$ python -q
>>> import numpy as np
>>> import numpy.linalg as la
>>> np.set_printoptions(suppress=True, linewidth=100)
>>> mat = np.diag(5 * np.array([-2, 3, -1, 1])) + np.array([[-3, -3, 3, -1], [-2, 2, 1, -2], [3, 3, -1, -1], [1, 3, 2, 1]])
>>> mat
array([[-13,  -3,   3,  -1],
       [ -2,  17,   1,  -2],
       [  3,   3,  -6,  -1],
       [  1,   3,   2,   6]])
>>> O, vecs = la.qr(mat[:, :3])[0], la.qr(mat[:, 3:])[0]
>>> s = la.svd(O.T @ vecs, compute_uv=False)
>>> np.round(np.degrees(np.arccos(s.clip(0, 1))), 2)
array([53.65])
>>> (s > 0.9).sum()
np.int64(0)
>>> O = mat.astype(float).copy()
>>> for j in range(4):
...     O[:, j] -= O[:, :j] @ (O[:, :j].T @ O[:, j])
...     O[:, j] /= la.norm(O[:, j])
... 
>>> np.round(O.T @ mat, 2) + 0
array([[13.53,  1.26, -4.21,  1.48],
       [ 0.  , 17.73,  0.07, -1.01],
       [ 0.  ,  0.  ,  5.68,  3.4 ],
       [ 0.  ,  0.  ,  0.  ,  5.22]])
>>> np.round(O.T @ O, 2) + 0
array([[1., 0., 0., 0.],
       [0., 1., 0., 0.],
       [0., 0., 1., 0.],
       [0., 0., 0., 1.]])
>>> O.round(2)
array([[-0.96, -0.1 , -0.18,  0.18],
       [-0.15,  0.97,  0.05, -0.19],
       [ 0.22,  0.15, -0.89,  0.36],
       [ 0.07,  0.16,  0.4 ,  0.9 ]])
>>> m1 = np.loadtxt("test9.csv", delimiter=",")
>>> print(m1)
[[ 1.  2.  1.  1.]
 [ 0.  1.  1.  0.]
 [ 1.  0. -1.  1.]]
>>> blk = np.stack([m1, 5 * m1, m1[::-1]])
>>> blk.shape
(3, 3, 4)
>>> (blk @ m1.T).shape
(3, 3, 3)
>>> la.matrix_rank(blk.reshape(3, -1))
np.int64(2)
>>> Uu, s, vt = la.svd(m1)
>>> vecs = vt[:(s > 1e-8).sum()]
>>> rng = np.random.default_rng(671)
>>> x = m1[0] + 3 * m1[2] + rng.integers(2) * np.eye(4)[0]
>>> x
array([ 4.,  2., -2.,  4.])
>>> np.round(la.norm(x - vecs.T @ vecs @ x), 2)
np.float64(0.0)
>>> feats = np.eye(3, dtype=int)[rng.permutation(3)]
>>> feats
array([[0, 0, 1],
       [0, 1, 0],
       [1, 0, 0]])
>>> w, vecs = la.eigh(feats)
>>> x = np.array([-5, 5, -5])
>>> x @ feats @ x / (x @ x), w[0], w[-1]
(np.float64(1.0), np.float64(-1.0), np.float64(1.0))
>>> x @ feats @ x
np.int64(75)
>>> np.round(vecs * np.abs(w) @ vecs.T, 2) + 0
array([[1., 0., 0.],
       [0., 1., 0.],
       [0., 0., 1.]])
>>> np.round(vecs * np.maximum(w, 0) @ vecs.T, 2)
array([[0.5, 0. , 0.5],
       [0. , 1. , 0. ],
       [0.5, 0. , 0.5]])
>>> x = np.array([0, -2, -3])
>>> round(la.norm(x), 2), round(float(la.norm(feats @ x)), 2)
(np.float64(3.61), 3.61)
>>> print(feats.T @ (feats @ x))
[ 0 -2 -3]
